% python3 -q
>>> import numpy as np
>>> from numpy import linalg as LA
>>> np.set_printoptions(precision=3, suppress=True, linewidth=100)
>>> rnd = lambda a: np.round(a, 3) + 0
>>> X = np.loadtxt("dump.csv", delimiter=",")
>>> rnd(X)
array([[ 6.351,  0.465, -1.107, -1.242,  0.309, -0.383, -0.461, -0.059,  0.021],
       [ 0.465,  5.716, -0.107,  0.868, -0.91 ,  1.176, -0.129,  0.898, -0.683],
       [-1.107, -0.107,  3.825, -0.247, -1.453,  2.868, -0.985, -1.142, -0.981],
       [-1.242,  0.868, -0.247,  5.174,  0.011,  0.743,  0.64 ,  0.323,  0.725],
       [ 0.309, -0.91 , -1.453,  0.011,  4.055, -0.437, -1.114, -0.688,  1.047],
       [-0.383,  1.176,  2.868,  0.743, -0.437,  4.064,  0.144,  0.551, -0.467],
       [-0.461, -0.129, -0.985,  0.64 , -1.114,  0.144,  6.766, -1.245, -0.828],
       [-0.059,  0.898, -1.142,  0.323, -0.688,  0.551, -1.245,  5.562,  0.419],
       [ 0.021, -0.683, -0.981,  0.725,  1.047, -0.467, -0.828,  0.419,  4.487]])
>>> r0 = np.array([3, 3])
>>> rnd(np.convolve(X[1], r0))
array([ 1.394, 18.541, 16.826,  2.283, -0.126,  0.797,  3.14 ,  2.307,  0.645, -2.049])
>>> Uu, s, VT = LA.svd(X)
>>> rnd(s)
array([9., 8., 7., 7., 5., 4., 3., 3., 0.])
>>> out = Uu[:, :8] @ np.diag(s[:8]) @ VT[:8]
>>> LA.matrix_rank(X, rtol=0.05)
np.int64(8)
>>> mat = np.load("mat.npy")
>>> rnd(mat)
array([[-0.192,  0.354,  0.078,  0.032, -0.323, -0.212,  0.134,  0.192,  0.396,  0.526,  0.439],
       [-0.335, -0.451, -0.377,  0.023,  0.137, -0.51 ,  0.326, -0.355, -0.033,  0.047,  0.166],
       [-0.335,  0.282, -0.185, -0.356,  0.188,  0.08 ,  0.139,  0.074, -0.313,  0.479, -0.503],
       [ 0.383, -0.21 ,  0.199, -0.359, -0.538, -0.251, -0.148, -0.373, -0.091,  0.267, -0.219],
       [ 0.239, -0.193, -0.006,  0.031, -0.106,  0.447,  0.46 ,  0.039, -0.504,  0.234,  0.413],
       [ 0.096, -0.177,  0.306,  0.472, -0.098, -0.335,  0.369,  0.439, -0.091,  0.054, -0.426],
       [-0.431, -0.039,  0.405,  0.491, -0.015,  0.161, -0.319, -0.416, -0.228,  0.235,  0.006],
       [-0.144,  0.104,  0.629, -0.344,  0.194,  0.047,  0.501, -0.266,  0.193, -0.234,  0.002],
       [-0.431,  0.195, -0.103, -0.068, -0.643, -0.012,  0.095,  0.079, -0.298, -0.493, -0.005],
       [ 0.335,  0.627, -0.026,  0.186,  0.187, -0.418,  0.055, -0.265, -0.387, -0.098,  0.133],
       [-0.144, -0.189,  0.336, -0.347,  0.211, -0.333, -0.349,  0.423, -0.381, -0.012,  0.329]])
>>> rng = np.random.default_rng(561899)
>>> out = mat + rng.integers(-2, 3, (11, 2)) @ rng.integers(-2, 3, (2, 11))
>>> rnd(out)
array([[-0.192,  0.354,  0.078,  0.032, -0.323, -0.212,  0.134,  0.192,  0.396,  0.526,  0.439],
       [-1.335, -1.451, -2.377, -0.977, -0.863, -2.51 , -0.674, -0.355, -0.033,  1.047,  0.166],
       [-0.335,  0.282, -0.185, -0.356,  0.188,  0.08 ,  0.139,  0.074, -0.313,  0.479, -0.503],
       [-0.617, -3.21 , -1.801, -1.359, -5.538, -4.251, -5.148, -0.373, -0.091, -0.733, -2.219],
       [ 2.239,  2.807,  3.994,  2.031,  3.894,  5.447,  4.46 ,  0.039, -0.504, -0.766,  1.413],
       [-1.904, -2.177, -3.694, -1.528, -2.098, -4.335, -1.631,  0.439, -0.091,  2.054, -0.426],
       [-2.431, -4.039, -3.595, -1.509, -6.015, -5.839, -6.319, -0.416, -0.228,  0.235, -1.994],
       [ 0.856, -0.896,  2.629,  0.656, -2.806,  0.047, -2.499, -0.266,  0.193, -3.234, -1.998],
       [-0.431, -0.805, -0.103, -0.068, -2.643, -1.012, -1.905,  0.079, -0.298, -1.493, -1.005],
       [-0.665, -1.373, -2.026, -0.814, -2.813, -3.418, -2.945, -0.265, -0.387, -0.098, -0.867],
       [-0.144, -0.189,  0.336, -0.347,  0.211, -0.333, -0.349,  0.423, -0.381, -0.012,  0.329]])
>>> LA.matrix_rank(out - mat, tol=1e-8)
np.int64(2)
>>> rnd(out - mat)
array([[ 0.,  0.,  0.,  0.,  0.,  0.,  0.,  0.,  0.,  0.,  0.],
       [-1., -1., -2., -1., -1., -2., -1.,  0.,  0.,  1.,  0.],
       [ 0.,  0.,  0.,  0.,  0.,  0.,  0.,  0.,  0.,  0.,  0.],
       [-1., -3., -2., -1., -5., -4., -5.,  0.,  0., -1., -2.],
       [ 2.,  3.,  4.,  2.,  4.,  5.,  4.,  0.,  0., -1.,  1.],
       [-2., -2., -4., -2., -2., -4., -2.,  0.,  0.,  2.,  0.],
       [-2., -4., -4., -2., -6., -6., -6.,  0.,  0.,  0., -2.],
       [ 1., -1.,  2.,  1., -3.,  0., -3.,  0.,  0., -3., -2.],
       [ 0., -1.,  0.,  0., -2., -1., -2.,  0.,  0., -1., -1.],
       [-1., -2., -2., -1., -3., -3., -3.,  0.,  0.,  0., -1.],
       [ 0.,  0.,  0.,  0.,  0.,  0.,  0.,  0.,  0.,  0.,  0.]])
>>> rnd(LA.norm(mat, axis=0))
array([1., 1., 1., 1., 1., 1., 1., 1., 1., 1., 1.])
>>> rnd(LA.svd(mat, compute_uv=False))
array([1., 1., 1., 1., 1., 1., 1., 1., 1., 1., 1.])
>>> rnd(mat @ mat.T)
array([[1., 0., 0., 0., 0., 0., 0., 0., 0., 0., 0.],
       [0., 1., 0., 0., 0., 0., 0., 0., 0., 0., 0.],
       [0., 0., 1., 0., 0., 0., 0., 0., 0., 0., 0.],
       [0., 0., 0., 1., 0., 0., 0., 0., 0., 0., 0.],
       [0., 0., 0., 0., 1., 0., 0., 0., 0., 0., 0.],
       [0., 0., 0., 0., 0., 1., 0., 0., 0., 0., 0.],
       [0., 0., 0., 0., 0., 0., 1., 0., 0., 0., 0.],
       [0., 0., 0., 0., 0., 0., 0., 1., 0., 0., 0.],
       [0., 0., 0., 0., 0., 0., 0., 0., 1., 0., 0.],
       [0., 0., 0., 0., 0., 0., 0., 0., 0., 1., 0.],
       [0., 0., 0., 0., 0., 0., 0., 0., 0., 0., 1.]])
>>> rnd(mat.T @ mat)
array([[1., 0., 0., 0., 0., 0., 0., 0., 0., 0., 0.],
       [0., 1., 0., 0., 0., 0., 0., 0., 0., 0., 0.],
       [0., 0., 1., 0., 0., 0., 0., 0., 0., 0., 0.],
       [0., 0., 0., 1., 0., 0., 0., 0., 0., 0., 0.],
       [0., 0., 0., 0., 1., 0., 0., 0., 0., 0., 0.],
       [0., 0., 0., 0., 0., 1., 0., 0., 0., 0., 0.],
       [0., 0., 0., 0., 0., 0., 1., 0., 0., 0., 0.],
       [0., 0., 0., 0., 0., 0., 0., 1., 0., 0., 0.],
       [0., 0., 0., 0., 0., 0., 0., 0., 1., 0., 0.],
       [0., 0., 0., 0., 0., 0., 0., 0., 0., 1., 0.],
       [0., 0., 0., 0., 0., 0., 0., 0., 0., 0., 1.]])
>>> rnd(mat[:, 0] @ mat[:, 2])
np.float64(0.0)
>>> out = np.array([[2, -9], [1, 9]])
>>> cent = np.array([[-7, -6], [5, -5]])
>>> M = np.block([[out, np.zeros((2, 2))], [np.zeros((2, 2)), cent]])
>>> M
array([[ 2., -9.,  0.,  0.],
       [ 1.,  9.,  0.,  0.],
       [ 0.,  0., -7., -6.],
       [ 0.,  0.,  5., -5.]])
>>> Q = M.astype(float).copy()
>>> for j in range(4):
...     Q[:, j] -= Q[:, :j] @ (Q[:, :j].T @ Q[:, j])
...     Q[:, j] /= LA.norm(Q[:, j])
... 
>>> rnd(Q.T @ Q)
array([[1., 0., 0., 0.],
       [0., 1., 0., 0.],
       [0., 0., 1., 0.],
       [0., 0., 0., 1.]])
>>> rnd(Q.T @ M)
array([[ 2.236, -4.025,  0.   ,  0.   ],
       [ 0.   , 12.075,  0.   ,  0.   ],
       [ 0.   ,  0.   ,  8.602,  1.976],
       [ 0.   ,  0.   ,  0.   ,  7.556]])
>>> Q, V = LA.qr(M[:, :2])[0], LA.qr(M[:, 2:])[0]
>>> s = LA.svd(Q.T @ V, compute_uv=False)
>>> np.degrees(np.arccos(s.clip(0, 1)))
array([90., 90.])
>>> rnd(LA.norm(Q @ Q.T - V @ V.T, 2))
np.float64(1.0)
>>> Q, r_ = LA.qr(M)
>>> rnd(abs(r_[0, 0])), rnd(LA.norm(M[:, 0]))
(np.float64(2.236), np.float64(2.236))
>>> rnd(np.trace(Q @ Q.T))
np.float64(4.0)
>>> np.allclose(r_.T @ r_, M.T @ M)
True
>>> Q.shape, r_.shape
((4, 4), (4, 4))
>>> P = np.triu(np.array([[0, -3, 9, -6], [-1, 5, -1, -7], [1, -8, 3, 4], [8, -3, -7, 5]]), 1) + np.eye(4)
>>> out = P @ M @ LA.inv(P)
>>> rnd(LA.det(out))
np.float64(1755.0)
>>> LA.matrix_rank(out)
np.int64(4)
>>> P @ M - M @ P
array([[  -3.,  -21., -120.,  -75.],
       [   0.,    3.,  -28.,  110.],
       [   0.,    0.,   20.,    8.],
       [   0.,    0.,    0.,  -20.]])
>>> np.trace(out), np.trace(M)
(np.float64(-1.0), np.float64(-1.0))
>>> rnd(np.poly(out))
array([   1.,    1.,  -40., -391., 1755.])
>>> W0 = np.loadtxt("data.csv", delimiter=",")
>>> W0
array([[0., 0., 0., 0.],
       [0., 0., 0., 1.],
       [0., 0., 0., 0.],
       [0., 1., 0., 0.]])
>>> w, V = LA.eigh(W0)
>>> rnd(V.T @ W0 @ V)
array([[-1.,  0.,  0.,  0.],
       [ 0.,  0.,  0.,  0.],
       [ 0.,  0.,  0.,  0.],
       [ 0.,  0.,  0.,  1.]])
>>> rnd(V @ np.diag(w) @ V.T)
array([[0., 0., 0., 0.],
       [0., 0., 0., 1.],
       [0., 0., 0., 0.],
       [0., 1., 0., 0.]])
>>> np.unique(w.round(6) + 0, return_counts=True)[1]
array([1, 2, 1])
>>> rnd(np.abs(V[:, -1]))
array([0.   , 0.707, 0.   , 0.707])
>>> np.abs(V[:, -1]).round(6).argmax()
np.int64(1)
>>> rnd(V.T @ V)
array([[1., 0., 0., 0.],
       [0., 1., 0., 0.],
       [0., 0., 1., 0.],
       [0., 0., 0., 1.]])
>>> (w > 1e-8).sum(), (w < -1e-8).sum()
(np.int64(1), np.int64(1))
>>> rnd(LA.det(W0))
np.float64(0.0)
>>> rnd(np.sort(LA.eigvals(W0).real))
array([-1.,  0.,  0.,  1.])
>>> (W0 != 0).astype(int)
array([[0, 0, 0, 0],
       [0, 0, 0, 1],
       [0, 0, 0, 0],
       [0, 1, 0, 0]])
>>> W0 @ W0
array([[0., 0., 0., 0.],
       [0., 1., 0., 0.],
       [0., 0., 0., 0.],
       [0., 0., 0., 1.]])
>>> rnd(LA.det(2 * W0)), rnd(LA.det(W0))
(np.float64(0.0), np.float64(0.0))
>>> np.einsum("ii->", W0)
np.float64(0.0)
>>> np.poly(W0)
array([ 1.,  0., -1.,  0.,  0.])
>>> np.kron(np.eye(2, dtype=int), W0)
array([[0., 0., 0., 0., 0., 0., 0., 0.],
       [0., 0., 0., 1., 0., 0., 0., 0.],
       [0., 0., 0., 0., 0., 0., 0., 0.],
       [0., 1., 0., 0., 0., 0., 0., 0.],
       [0., 0., 0., 0., 0., 0., 0., 0.],
       [0., 0., 0., 0., 0., 0., 0., 1.],
       [0., 0., 0., 0., 0., 0., 0., 0.],
       [0., 0., 0., 0., 0., 1., 0., 0.]])
>>> np.einsum("ij,ji->", W0, W0)
np.float64(2.0)
>>> E = np.loadtxt("layer13.csv", delimiter=",")
>>> rnd(E)
array([[0.5  , 0.   , 0.   , 0.5  ],
       [0.   , 1.   , 0.   , 0.   ],
       [0.333, 0.   , 0.333, 0.333],
       [0.   , 0.   , 0.   , 1.   ]])
>>> rnd(np.kron(np.eye(2, dtype=int), E))
array([[0.5  , 0.   , 0.   , 0.5  , 0.   , 0.   , 0.   , 0.   ],
       [0.   , 1.   , 0.   , 0.   , 0.   , 0.   , 0.   , 0.   ],
       [0.333, 0.   , 0.333, 0.333, 0.   , 0.   , 0.   , 0.   ],
       [0.   , 0.   , 0.   , 1.   , 0.   , 0.   , 0.   , 0.   ],
       [0.   , 0.   , 0.   , 0.   , 0.5  , 0.   , 0.   , 0.5  ],
       [0.   , 0.   , 0.   , 0.   , 0.   , 1.   , 0.   , 0.   ],
       [0.   , 0.   , 0.   , 0.   , 0.333, 0.   , 0.333, 0.333],
       [0.   , 0.   , 0.   , 0.   , 0.   , 0.   , 0.   , 1.   ]])
>>> rnd(np.einsum("ii->", E))
np.float64(2.833)
>>> rnd(LA.det(2 * E)), rnd(LA.det(E))
(np.float64(2.667), np.float64(0.167))
>>> labels = rng.permutation(4)
>>> out = E[:, labels] * rng.choice([-1, 1], 4)
>>> rnd(out)
array([[ 0.   ,  0.   , -0.5  , -0.5  ],
       [ 0.   , -1.   ,  0.   ,  0.   ],
       [ 0.333,  0.   , -0.333, -0.333],
       [ 0.   ,  0.   , -1.   ,  0.   ]])
>>> Uu, _, VT = LA.svd(E.T @ out)
>>> rnd(LA.lstsq(E, out)[0])
array([[ 0.,  0.,  0., -1.],
       [ 0., -1.,  0.,  0.],
       [ 1.,  0.,  0.,  0.],
       [ 0.,  0., -1.,  0.]])
>>> rnd(Uu @ VT)
array([[ 0.,  0.,  0., -1.],
       [ 0., -1.,  0.,  0.],
       [ 1.,  0.,  0.,  0.],
       [ 0.,  0., -1.,  0.]])
>>> labels
array([2, 1, 3, 0])
>>> Q = out.astype(float).copy()
>>> for j in range(4):
...     Q[:, j] -= Q[:, :j] @ (Q[:, :j].T @ Q[:, j])
...     Q[:, j] /= LA.norm(Q[:, j])
... 
>>> rnd(Q.T @ Q)
array([[1., 0., 0., 0.],
       [0., 1., 0., 0.],
       [0., 0., 1., 0.],
       [0., 0., 0., 1.]])
>>> labels = rng.integers(0, 3, 9)
>>> J = np.triu((labels[:, None] == labels) & (rng.random((9, 9)) < 0.8), 1).astype(int)
>>> J += J.T
>>> J
array([[0, 1, 0, 1, 0, 0, 1, 0, 0],
       [1, 0, 0, 1, 0, 1, 1, 0, 0],
       [0, 0, 0, 0, 0, 0, 0, 1, 1],
       [1, 1, 0, 0, 0, 1, 1, 0, 0],
       [0, 0, 0, 0, 0, 0, 0, 0, 0],
       [0, 1, 0, 1, 0, 0, 1, 0, 0],
       [1, 1, 0, 1, 0, 1, 0, 0, 0],
       [0, 0, 1, 0, 0, 0, 0, 0, 0],
       [0, 0, 1, 0, 0, 0, 0, 0, 0]])
>>> Uu, s, VT = LA.svd(J)
>>> np.argmax(s[:-1] / (s[1:] + 1e-6)) + 1
np.int64(6)
>>> out = Uu[:, :6] @ np.diag(s[:6]) @ VT[:6]
>>> rnd(LA.norm(J - out, 2)), rnd(s[6])
(np.float64(0.0), np.float64(0.0))
>>> rnd(np.abs(J - out).max())
np.float64(0.0)
>>> LA.matrix_rank(J, rtol=0.05)
np.int64(6)
>>> Uu, s, VT = LA.svd(J, full_matrices=False)
>>> rnd(np.abs(VT[0]))
array([0.394, 0.479, 0.   , 0.479, 0.   , 0.394, 0.479, 0.   , 0.   ])
>>> rnd(np.cumsum(s ** 2) / np.sum(s ** 2))
array([0.604, 0.727, 0.818, 0.909, 0.955, 1.   , 1.   , 1.   , 1.   ])
>>> M @ M
array([[ -5., -99.,   0.,   0.],
       [ 11.,  72.,   0.,   0.],
       [  0.,   0.,  19.,  72.],
       [  0.,   0., -60.,  -5.]])
>>> np.allclose(J @ J.T, J.T @ J)
True
>>> LA.matrix_power(J, 2)
array([[3, 2, 0, 2, 0, 3, 2, 0, 0],
       [2, 4, 0, 3, 0, 2, 3, 0, 0],
       [0, 0, 2, 0, 0, 0, 0, 0, 0],
       [2, 3, 0, 4, 0, 2, 3, 0, 0],
       [0, 0, 0, 0, 0, 0, 0, 0, 0],
       [3, 2, 0, 2, 0, 3, 2, 0, 0],
       [2, 3, 0, 3, 0, 2, 4, 0, 0],
       [0, 0, 0, 0, 0, 0, 0, 1, 1],
       [0, 0, 0, 0, 0, 0, 0, 1, 1]])
>>> rnd(np.abs(LA.eigvals(J)).max())
np.float64(3.646)
>>> J @ J
array([[3, 2, 0, 2, 0, 3, 2, 0, 0],
       [2, 4, 0, 3, 0, 2, 3, 0, 0],
       [0, 0, 2, 0, 0, 0, 0, 0, 0],
       [2, 3, 0, 4, 0, 2, 3, 0, 0],
       [0, 0, 0, 0, 0, 0, 0, 0, 0],
       [3, 2, 0, 2, 0, 3, 2, 0, 0],
       [2, 3, 0, 3, 0, 2, 4, 0, 0],
       [0, 0, 0, 0, 0, 0, 0, 1, 1],
       [0, 0, 0, 0, 0, 0, 0, 1, 1]])
>>> np.trace(J)
np.int64(0)
